$ python3 -q
>>> import numpy as np
>>> import numpy.linalg as la
>>> np.set_printoptions(precision=2, suppress=True, linewidth=120)
>>> W0 = np.load("m.npy")
>>> W0
array([[ 0.,  0.,  0., -1.,  9.,  9.,  5.],
       [ 0.,  0.,  0.,  9., -5., -3.,  4.],
       [ 0.,  0.,  0., -9.,  9., -3.,  9.],
       [-1.,  9., -9.,  0.,  0.,  0.,  0.],
       [ 9., -5.,  9.,  0.,  0.,  0.,  0.],
       [ 9., -3., -3.,  0.,  0.,  0.,  0.],
       [ 5.,  4.,  9.,  0.,  0.,  0.,  0.]])
>>> la.matrix_rank(W0)
np.int64(6)
>>> np.round(la.svd(W0, compute_uv=False), 2) + 0
array([19.36, 19.36, 10.36, 10.36,  9.42,  9.42,  0.  ])
>>> np.count_nonzero(W0)
np.int64(24)
>>> print(W0 - W0[0])
[[  0.   0.   0.   0.   0.   0.   0.]
 [  0.   0.   0.  10. -14. -12.  -1.]
 [  0.   0.   0.  -8.   0. -12.   4.]
 [ -1.   9.  -9.   1.  -9.  -9.  -5.]
 [  9.  -5.   9.   1.  -9.  -9.  -5.]
 [  9.  -3.  -3.   1.  -9.  -9.  -5.]
 [  5.   4.   9.   1.  -9.  -9.  -5.]]
>>> W0.mean(axis=0)
array([ 3.14,  0.71,  0.86, -0.14,  1.86,  0.43,  2.57])
>>> np.round(la.norm(W0), 2)
np.float64(33.79)
>>> W0.sum(axis=0)
array([22.,  5.,  6., -1., 13.,  3., 18.])
>>> W0.sum(axis=1)
array([22.,  5.,  6., -1., 13.,  3., 18.])
>>> round(float(la.norm(W0[0], 1)), 2), np.round(la.norm(W0[0], np.inf), 2)
(24.0, np.float64(9.0))
>>> round(la.norm(W0, 1), 2), round(float(la.norm(W0, np.inf)), 2)
(np.float64(30.0), 30.0)
>>> round(float(la.norm(W0, "nuc")), 2)
78.29
>>> vals, evecs = la.eigh(W0)
>>> vec = np.array([2, 3, 3, 1, 0, 3, 0])
>>> print(np.abs(W0).sum(axis=1).max(), np.round(np.abs(vals).max(), 2))
30.0 19.36
>>> print(vec @ W0 @ vec)
-4.0
>>> (np.sign(evecs[:, -1].round(6)) == np.sign(evecs[0, -1].round(6))).astype(int)
array([1, 0, 1, 0, 1, 1, 1])
>>> print(W0 @ W0)
[[ 188.  -61.  108.    0.    0.    0.    0.]
 [ -61.  131.  -81.    0.    0.    0.    0.]
 [ 108.  -81.  252.    0.    0.    0.    0.]
 [   0.    0.    0.  163. -135.   -9.  -50.]
 [   0.    0.    0. -135.  187.   69.  106.]
 [   0.    0.    0.   -9.   69.   99.    6.]
 [   0.    0.    0.  -50.  106.    6.  122.]]
>>> np.round(np.sort(np.abs(la.eigvals(W0))), 2) + 0
array([ 0.  ,  9.42,  9.42, 10.36, 10.36, 19.36, 19.36])
>>> np.allclose(W0 @ W0.T, W0.T @ W0)
True
>>> np.allclose(W0, W0.T)
True
>>> other = W0 / la.norm(W0, axis=1, keepdims=True)
>>> gram = other @ other.T
>>> gram[5]
array([ 0.  ,  0.  ,  0.  , -0.07,  0.51,  1.  ,  0.05])
